% ipython --no-banner

In [1]: import numpy as np

In [2]: import numpy.linalg as la

In [3]: np.set_printoptions(precision=3, suppress=True, linewidth=160, legacy="1.25")

In [4]: out = np.array([[-2, 3], [-4, 2], [-4, -3]])

In [5]: X = np.tile(out, (2, 3))

In [6]: print(X)
[[-2  3 -2  3 -2  3]
 [-4  2 -4  2 -4  2]
 [-4 -3 -4 -3 -4 -3]
 [-2  3 -2  3 -2  3]
 [-4  2 -4  2 -4  2]
 [-4 -3 -4 -3 -4 -3]]

In [7]: # null space of dimension 4

In [8]: print(la.matrix_rank(X, rtol=0.1))
2

In [9]: print(round(float(la.norm(X, 2) / la.norm(X)), 3))
0.791

In [10]: out = X[0, 0] * X[1:] - np.outer(X[1:, 0], X[0])

In [11]: print(out)
[[ 0  8  0  8  0  8]
 [ 0 18  0 18  0 18]
 [ 0  0  0  0  0  0]
 [ 0  8  0  8  0  8]
 [ 0 18  0 18  0 18]]

In [12]: print(X[:, 0] / X[0, 0])
[1. 2. 2. 1. 2. 2.]

In [13]: F = np.loadtxt("layer1.csv", delimiter=",")

In [14]: print(F)
[[1. 5. 3.]
 [0. 0. 0.]
 [0. 0. 0.]
 [1. 5. 3.]
 [2. 0. 4.]
 [0. 0. 0.]
 [5. 3. 6.]
 [0. 0. 0.]
 [0. 0. 0.]
 [2. 0. 4.]
 [0. 0. 0.]
 [0. 0. 0.]
 [0. 0. 0.]
 [0. 0. 0.]
 [0. 0. 0.]
 [2. 0. 4.]
 [5. 3. 6.]
 [2. 0. 4.]
 [0. 0. 0.]
 [3. 3. 2.]
 [3. 3. 2.]
 [0. 0. 0.]
 [1. 5. 3.]
 [0. 0. 0.]
 [1. 5. 3.]]

In [15]: Ac = (F - F.mean(axis=0)) / F.std(axis=0)

In [16]: print(np.argwhere(np.abs(Ac) > 2))
[[ 6  0]
 [ 6  2]
 [16  0]
 [16  2]]

In [17]: print(Ac.std(axis=0))
[1. 1. 1.]

In [18]: b = la.lstsq(np.delete(Ac, 2, axis=1), Ac[:, 2])[0]

In [19]: print(np.abs(b).argmax())
0

In [20]: print(np.round(1 - np.var(Ac[:, 2] - np.delete(Ac, 2, axis=1) @ b), 3))
0.79

In [21]: d = la.norm(F[:, None] - F[None], axis=-1)

In [22]: print(la.norm(F, axis=1))
[5.916 0.    0.    5.916 4.472 0.    8.367 0.    0.    4.472 0.    0.    0.    0.    0.    4.472 8.367 4.472 0.    4.69  4.69  0.    5.916 0.    5.916]

In [23]: print(la.matrix_rank(d ** 2))
5

In [24]: print(la.norm(F - F.mean(axis=0), axis=1))
[3.923 2.448 2.448 3.923 2.726 2.448 5.999 2.448 2.448 2.726 2.448 2.448 2.448 2.448 2.448 2.726 5.999 2.726 2.448 2.559 2.559 2.448 3.923 2.448 3.923]

In [25]: print(np.flatnonzero(d[4] < d.mean() / 2))
[ 4  9 15 17]

In [26]: print(np.unravel_index(d.round(6).argmax(), d.shape))
(1, 6)

In [27]: print((d + 1e9 * np.eye(25)).round(6).argmin(axis=1))
[ 3  2  1  0  9  1 16  1  1  4  1  1  1  1  1  4  6  4  1 20 19  1  0  1  0]
